% python3 -q
>>> import numpy as np
>>> np.set_printoptions(precision=2, suppress=True, linewidth=200)
>>> def rd(a):
...     return np.round(a, 2) + 0
... 
>>> m1 = np.array([[3, 8, 2], [2, 3, 8], [8, 2, 3]])
>>> m1
array([[3, 8, 2],
       [2, 3, 8],
       [8, 2, 3]])
>>> r0, r1 = m1[0], m1[1]
>>> r0 @ r0
np.int64(77)
>>> r0 @ r1
np.int64(46)
>>> pr = (r0 @ r1) / (r0 @ r0) * r0
>>> rd((r1 - pr) @ r0)
np.float64(0.0)
>>> rd(pr)
array([1.79, 4.78, 1.19])
>>> rd(np.linalg.norm(r0 + r1) ** 2 + np.linalg.norm(r0 - r1) ** 2)
np.float64(308.0)
>>> Q, _ = np.linalg.qr(np.array([[-1.3, -0.5, -0.1],
...     [1.0, -0.2, 0.4],
...     [-0.3, -0.9, -0.1],
...     [-1.4, 0.3, -1.4]]))
>>> feats = Q @ Q.T
>>> rd(feats)
array([[ 0.79, -0.36,  0.16, -0.1 ],
       [-0.36,  0.38,  0.28, -0.17],
       [ 0.16,  0.28,  0.87,  0.08],
       [-0.1 , -0.17,  0.08,  0.95]])
>>> C2 = feats.T @ feats
>>> rd(C2)
array([[ 0.79, -0.36,  0.16, -0.1 ],
       [-0.36,  0.38,  0.28, -0.17],
       [ 0.16,  0.28,  0.87,  0.08],
       [-0.1 , -0.17,  0.08,  0.95]])
>>> rd(np.trace(C2)), (feats ** 2).sum()
(np.float64(3.0), np.float64(3.0))
>>> np.allclose(C2, C2.T)
True
>>> rd(np.linalg.svd(feats, compute_uv=False) ** 2)
array([1., 1., 1., 0.])
>>> np.linalg.matrix_rank(C2)
np.int64(3)
>>> left, sigma, VT = np.linalg.svd(C2)
>>> rd(sigma)
array([1., 1., 1., 0.])
>>> out = left[:, :3] @ np.diag(sigma[:3]) @ VT[:3]
>>> rd(out)
array([[ 0.79, -0.36,  0.16, -0.1 ],
       [-0.36,  0.38,  0.28, -0.17],
       [ 0.16,  0.28,  0.87,  0.08],
       [-0.1 , -0.17,  0.08,  0.95]])
>>> rd(np.abs(C2 - out).max())
np.float64(0.0)
>>> rd(np.linalg.norm(C2 - out, 2)), rd(sigma[3])
(np.float64(0.0), np.float64(0.0))
>>> np.linalg.cond(out) > 100
np.True_
>>> rd(np.linalg.norm(out, 2) / np.linalg.norm(out))
np.float64(0.58)
>>> np.argsort(-np.linalg.norm(out, axis=0).round(6), kind="stable")[:3]
array([3, 2, 0])
>>> left, sigma, VT = np.linalg.svd(feats)
>>> vecs = VT[:(sigma > 1e-8).sum()]
>>> rng = np.random.default_rng(17330)
>>> x0 = feats[1] + 3 * feats[0] + rng.integers(2) * np.eye(4)[0]
>>> rd(x0)
array([ 2.03, -0.69,  0.76, -0.47])
>>> rd(np.linalg.norm(x0 - vecs.T @ vecs @ x0))
np.float64(0.0)
>>> rd(np.diag(vecs.T @ vecs))
array([0.79, 0.38, 0.87, 0.95])
>>> F = np.load("mat.npy")
>>> rd(F)
array([[-0.17, -2.08,  1.54, -3.04],
       [ 0.52, -3.39, -0.68,  1.94],
       [-3.64, -0.23,  1.28,  1.02],
       [ 1.56,  0.35,  3.39,  1.39]])
>>> th = np.radians(60)
>>> r_ = np.eye(4)
>>> r_[3, 3] = r_[0, 0] = np.cos(th)
>>> r_[3, 0], r_[0, 3] = -np.sin(th), np.sin(th)
>>> rd(r_)
array([[ 0.5 ,  0.  ,  0.  ,  0.87],
       [ 0.  ,  1.  ,  0.  ,  0.  ],
       [ 0.  ,  0.  ,  1.  ,  0.  ],
       [-0.87,  0.  ,  0.  ,  0.5 ]])
>>> out = F @ r_.T
>>> rd(np.linalg.det(r_)), np.trace(r_)
(np.float64(1.0), np.float64(3.0))
>>> rd(np.linalg.svd(F, compute_uv=False)), rd(np.linalg.svd(out, compute_uv=False))
(array([4., 4., 4., 4.]), array([4., 4., 4., 4.]))
>>> np.allclose(F @ F.T, out @ out.T)
True
>>> r0 = np.array([5, -6, 5, 0])
>>> out = F + np.outer(r0, np.eye(4)[3])
>>> np.linalg.matrix_rank(out - F)
np.int64(1)
>>> rd(out)
array([[-0.17, -2.08,  1.54,  1.96],
       [ 0.52, -3.39, -0.68, -4.06],
       [-3.64, -0.23,  1.28,  6.02],
       [ 1.56,  0.35,  3.39,  1.39]])
>>> np.linalg.matrix_rank(np.linalg.inv(out) - np.linalg.inv(F), tol=1e-8)
np.int64(1)
>>> rd(np.linalg.det(out) / np.linalg.det(F)), rd(1 + np.linalg.solve(F, r0)[3])
(np.float64(-0.36), np.float64(-0.36))
>>> w1 = np.array([[3, 0, 2, 3, 3], [2, 3, 0, 2, 2], [1, 1, 0, 2, 0], [2, 1, 0, 2, 0]])
>>> b = np.array([-7, 9, 5, -7, 2])
>>> hid = np.maximum(F @ w1 + b, 0)
>>> rd(hid)
array([[ 0.  ,  1.24,  4.65,  0.  ,  0.  ],
       [ 0.  ,  0.1 ,  6.04,  0.  ,  0.  ],
       [ 0.  , 10.6 ,  0.  ,  0.  ,  0.  ],
       [ 4.55, 14.83,  8.12,  7.94,  7.38]])
>>> (hid > 0).mean(axis=0)
array([0.25, 1.  , 0.75, 0.25, 0.25])
>>> W2 = np.array([[-8, 9, -3], [-3, -1, -7], [2, -7, 9], [3, 3, 4], [-3, -1, 3]])
>>> rd(hid @ W2)
array([[  5.57, -33.82,  33.17],
       [ 11.79, -42.38,  53.69],
       [-31.79, -10.6 , -74.18],
       [-62.98, -14.27,   9.54]])
>>> w1 @ W2
array([[-20,  19,  30],
       [-25,  19, -13],
       [ -5,  14,  -2],
       [-13,  23,  -5]])
>>> left, sigma, VT = np.linalg.svd(hid)
>>> vecs = VT[:(sigma > 1e-8).sum()]
>>> x0 = hid[2] + -3 * hid[1] + rng.integers(2) * np.eye(5)[4]
>>> rd(x0)
array([  0.  ,  10.31, -18.12,   0.  ,   1.  ])
>>> rd(vecs.T @ vecs)
array([[0.15, 0.  , 0.  , 0.26, 0.24],
       [0.  , 1.  , 0.  , 0.  , 0.  ],
       [0.  , 0.  , 1.  , 0.  , 0.  ],
       [0.26, 0.  , 0.  , 0.46, 0.42],
       [0.24, 0.  , 0.  , 0.42, 0.39]])
>>> rd(np.linalg.norm(x0 - vecs.T @ vecs @ x0))
np.float64(0.78)
>>> def softmax(z):
...     e = np.exp(z - z.max(axis=-1, keepdims=True))
...     return e / e.sum(axis=-1, keepdims=True)
... 
>>> rd(softmax(F[1] + 5))
array([0.18, 0.  , 0.05, 0.76])
>>> rd(softmax(10 * F[1]))
array([0., 0., 0., 1.])
>>> S = F @ F.T / np.sqrt(4)
>>> rd(softmax(S)[1] @ F)
array([ 0.52, -3.39, -0.68,  1.94])
>>> softmax(S).round(6).argmax(axis=1)
array([0, 1, 2, 3])
>>> rd(softmax(S))
array([[1., 0., 0., 0.],
       [0., 1., 0., 0.],
       [0., 0., 1., 0.],
       [0., 0., 0., 1.]])
